$ python3 -q
>>> import numpy as np
>>> import numpy.linalg as la
>>> np.set_printoptions(precision=2, suppress=True, linewidth=140)
>>> J = np.load("dump.npy")
>>> print(J.round(2) + 0)
[[ 0.99  0.   -0.02 -0.06  0.07 -0.04 -0.01 -0.04  0.06 -0.03  0.04 -0.07  0.03 -0.01]
 [ 0.    1.   -0.01 -0.02  0.02 -0.01  0.   -0.01  0.02 -0.01  0.01 -0.02  0.01  0.  ]
 [-0.02 -0.01  0.97 -0.1   0.12 -0.07 -0.02 -0.06  0.1  -0.05  0.06 -0.11  0.05 -0.02]
 [-0.06 -0.02 -0.1   0.71  0.37 -0.22 -0.06 -0.18  0.29 -0.14  0.18 -0.33  0.14 -0.06]
 [ 0.07  0.02  0.12  0.37  0.53  0.27  0.07  0.22 -0.37  0.17 -0.22  0.42 -0.17  0.07]
 [-0.04 -0.01 -0.07 -0.22  0.27  0.84 -0.04 -0.13  0.22 -0.1   0.13 -0.24  0.1  -0.04]
 [-0.01  0.   -0.02 -0.06  0.07 -0.04  0.99 -0.04  0.06 -0.03  0.04 -0.07  0.03 -0.01]
 [-0.04 -0.01 -0.06 -0.18  0.22 -0.13 -0.04  0.89  0.18 -0.08  0.11 -0.2   0.08 -0.04]
 [ 0.06  0.02  0.1   0.29 -0.37  0.22  0.06  0.18  0.71  0.14 -0.18  0.33 -0.14  0.06]
 [-0.03 -0.01 -0.05 -0.14  0.17 -0.1  -0.03 -0.08  0.14  0.94  0.08 -0.16  0.06 -0.03]
 [ 0.04  0.01  0.06  0.18 -0.22  0.13  0.04  0.11 -0.18  0.08  0.89  0.2  -0.08  0.04]
 [-0.07 -0.02 -0.11 -0.33  0.42 -0.24 -0.07 -0.2   0.33 -0.16  0.2   0.62  0.16 -0.07]
 [ 0.03  0.01  0.05  0.14 -0.17  0.1   0.03  0.08 -0.14  0.06 -0.08  0.16  0.94  0.03]
 [-0.01  0.   -0.02 -0.06  0.07 -0.04 -0.01 -0.04  0.06 -0.03  0.04 -0.07  0.03  0.99]]
>>> print(round(la.eigvalsh(J).min(), 2))
-1.0
>>> print([round(float(la.det(J[:i, :i])), 2) + 0 for i in range(1, 15)])
[0.99, 0.99, 0.95, 0.66, 0.19, 0.03, 0.02, -0.08, -0.38, -0.44, -0.55, -0.92, -0.99, -1.0]
>>> print(np.all(la.eigvalsh(J) > 0))
False
>>> x0 = np.array([2, 5, 2, 5, 5, 1, 2, 3, 4, 4, 1, 0, 5, 4])
>>> print(np.abs(la.eigvals(J)))
[1. 1. 1. 1. 1. 1. 1. 1. 1. 1. 1. 1. 1. 1.]
>>> print(np.round(la.det(J), 2))
-1.0
>>> print(np.sort(np.abs(np.degrees(np.angle(la.eigvals(J))))))
[  0.   0.   0.   0.   0.   0.   0.   0.   0.   0.   0.   0.   0. 180.]
>>> print(np.round(la.norm(x0), 2), round(float(la.norm(J @ x0)), 2))
13.08 13.08
>>> print(14 - la.matrix_rank(J - np.eye(14), tol=1e-8))
13
